% ipython --no-banner

In [1]: import numpy as np

In [2]: from numpy import linalg as LA

In [3]: np.set_printoptions(precision=1, suppress=True, linewidth=100)

In [4]: X = np.load("a.npy")

In [5]: print(X)
[[-0.8  0.6 -0.1]
 [-0.3 -0.5 -0.8]
 [-0.5 -0.6  0.6]]

In [6]: rng = np.random.default_rng(74651)

In [7]: idx = rng.permutation(3)

In [8]: B = X[:, idx] * rng.choice([-1, 1], 3)

In [9]: print(B)
[[-0.6 -0.1 -0.8]
 [ 0.5 -0.8 -0.3]
 [ 0.6  0.6 -0.5]]

In [10]: U, _, Vt = LA.svd(X.T @ B)

In [11]: print(np.round(U @ Vt, 1) + 0)
[[ 0.  0.  1.]
 [-1.  0.  0.]
 [ 0.  1.  0.]]

In [12]: print(np.round(LA.lstsq(X, B)[0], 1) + 0)
[[ 0.  0.  1.]
 [-1.  0.  0.]
 [ 0.  1.  0.]]

In [13]: vec = np.array([2, 0, -3])

In [14]: y = B @ vec

In [15]: c, lr = np.zeros(3), 1 / LA.norm(B, 2) ** 2

In [16]: for i in range(30):
    ...:     c -= lr * B.T @ (B @ c - y)
    ...:     if i % 5 == 0: print(i, round(LA.norm(B @ c - y), 1))
    ...: 
0 0.0
5 0.0
10 0.0
15 0.0
20 0.0
25 0.0

In [17]: print(c.round(1) + 0)
[ 2.  0. -3.]

In [18]: print(np.round(LA.cond(B), 1))
1.0

In [19]: U, sv, Vt = LA.svd(X, full_matrices=False)

In [20]: print(sv / sv[0])
[1. 1. 1.]

In [21]: print(sv)
[1. 1. 1.]

In [22]: print((sv > 1e-8).sum())
3

In [23]: print(Vt @ Vt.T)
[[1. 0. 0.]
 [0. 1. 0.]
 [0. 0. 1.]]

In [24]: J = np.array([[6, 0, 0, 0], [0, 5, 0, 0], [0, 0, -2, 0], [0, 0, 0, -4]])

In [25]: # equal to its transpose

In [26]: print(J.T @ J)
[[36  0  0  0]
 [ 0 25  0  0]
 [ 0  0  4  0]
 [ 0  0  0 16]]

In [27]: print(LA.svd(J, compute_uv=False))
[6. 5. 4. 2.]

In [28]: print(J @ J.T)
[[36  0  0  0]
 [ 0 25  0  0]
 [ 0  0  4  0]
 [ 0  0  0 16]]

In [29]: ev, vecs = LA.eigh(J)

In [30]: vec = np.array([3, 1, 2, -1])

In [31]: print(vec @ J @ vec)
47

In [32]: print((np.sign(vecs[:, -1].round(6)) == np.sign(vecs[0, -1].round(6))).astype(int))
[1 0 0 0]

In [33]: B = J[0, 0] * J[1:] - np.outer(J[1:, 0], J[0])

In [34]: print(B)
[[  0  30   0   0]
 [  0   0 -12   0]
 [  0   0   0 -24]]

In [35]: print(np.flatnonzero(~B.round(6).any(axis=1)))
[]

In [36]: feats = np.loadtxt("m.csv", delimiter=",")

In [37]: print(feats)
[[-3.  3.  1.]
 [-3.  0.  0.]
 [-3.  1.  0.]]

In [38]: print(LA.eigvals(feats))
[-1.4+3.1j -1.4-3.1j -0.3+0.j ]

In [39]: print(round(float(LA.eigvals(feats).sum().real), 1))
-3.0

In [40]: print(round(float(LA.det(2 * feats)), 1), round(LA.det(feats), 1))
-24.0 -3.0

In [41]: print(np.einsum("ii->", feats))
-3.0

In [42]: print(round(LA.det(feats[::-1]), 1))
3.0
